% ipython --no-banner

In [1]: import numpy as np

In [2]: np.set_printoptions(precision=3, suppress=True, linewidth=140, legacy="1.25")

In [3]: tidy = lambda a: np.round(a, 3) + 0

In [4]: data, _ = np.linalg.qr(np.array([[1.2, -0.8, 0.3], [1.3, -1.1, -0.3], [0.2, -1.1, 0.0]]))

In [5]: tidy(data)
Out[5]: 
array([[-0.674,  0.197,  0.712],
       [-0.73 , -0.031, -0.683],
       [-0.112, -0.98 ,  0.165]])

In [6]: x0 = np.array([0, -2, -1])

In [7]: tidy(np.sort(np.abs(np.degrees(np.angle(np.linalg.eigvals(data))))))
Out[7]: array([  0.   , 140.367, 140.367])

In [8]: [p for p in range(1, 25) if np.allclose(np.linalg.matrix_power(data, p), np.eye(3))]
Out[8]: []

In [9]: tidy(data[:, 2] @ data[:, 1])
Out[9]: 0.0

In [10]: tidy(np.linalg.norm(data, axis=0))
Out[10]: array([1., 1., 1.])

In [11]: tidy(data.T @ data)
Out[11]: 
array([[1., 0., 0.],
       [0., 1., 0.],
       [0., 0., 1.]])

In [12]: tidy(data @ data.T)
Out[12]: 
array([[1., 0., 0.],
       [0., 1., 0.],
       [0., 0., 1.]])

In [13]: X = np.load("sample11.npy")

In [14]: X
Out[14]: 
array([[ 24, -40,  32, -16],
       [ 15, -25,  20, -10],
       [ -6,  10,  -8,   4],
       [  0,   0,   0,   0]])

In [15]: W = np.array([[8, -9, 3, 3, 0, 4],
    ...:     [-6, -5, 6, -6, -1, 8],
    ...:     [-3, 1, -7, 2, 5, -4],
    ...:     [-6, 9, 2, 7, 4, 7]])

In [16]: beta = np.array([3, -4, 2, 3, -1, 2])

In [17]: H = np.maximum(X @ W + beta, 0)

In [18]: H
Out[18]: 
array([[435,   0,   0, 267, 135,   0],
       [273,   0,   0, 168,  84,   0],
       [  0,  28, 108,   0,   0, 118],
       [  3,   0,   2,   3,   0,   2]])

In [19]: np.linalg.matrix_rank(H)
Out[19]: 4

In [20]: C = np.array([[2, 1], [3, 0], [1, 1], [1, 3], [1, 0], [0, 3]])

In [21]: H @ C
Out[21]: 
array([[1272, 1236],
       [ 798,  777],
       [ 192,  462],
       [  11,   20]])

In [22]: out = np.array([[-1, -2], [1, 1], [-2, -1], [2, 1], [1, 0], [-2, -1]])

In [23]: np.linalg.matrix_rank(np.vstack([H, out.T]))
Out[23]: 6

In [24]: np.einsum("ik,kj->ij", H, out)
Out[24]: 
array([[ 234, -603],
       [ 147, -378],
       [-424, -198],
       [  -5,   -7]])

In [25]: np.einsum("ik,kj->ji", H, out)
Out[25]: 
array([[ 234,  147, -424,   -5],
       [-603, -378, -198,   -7]])
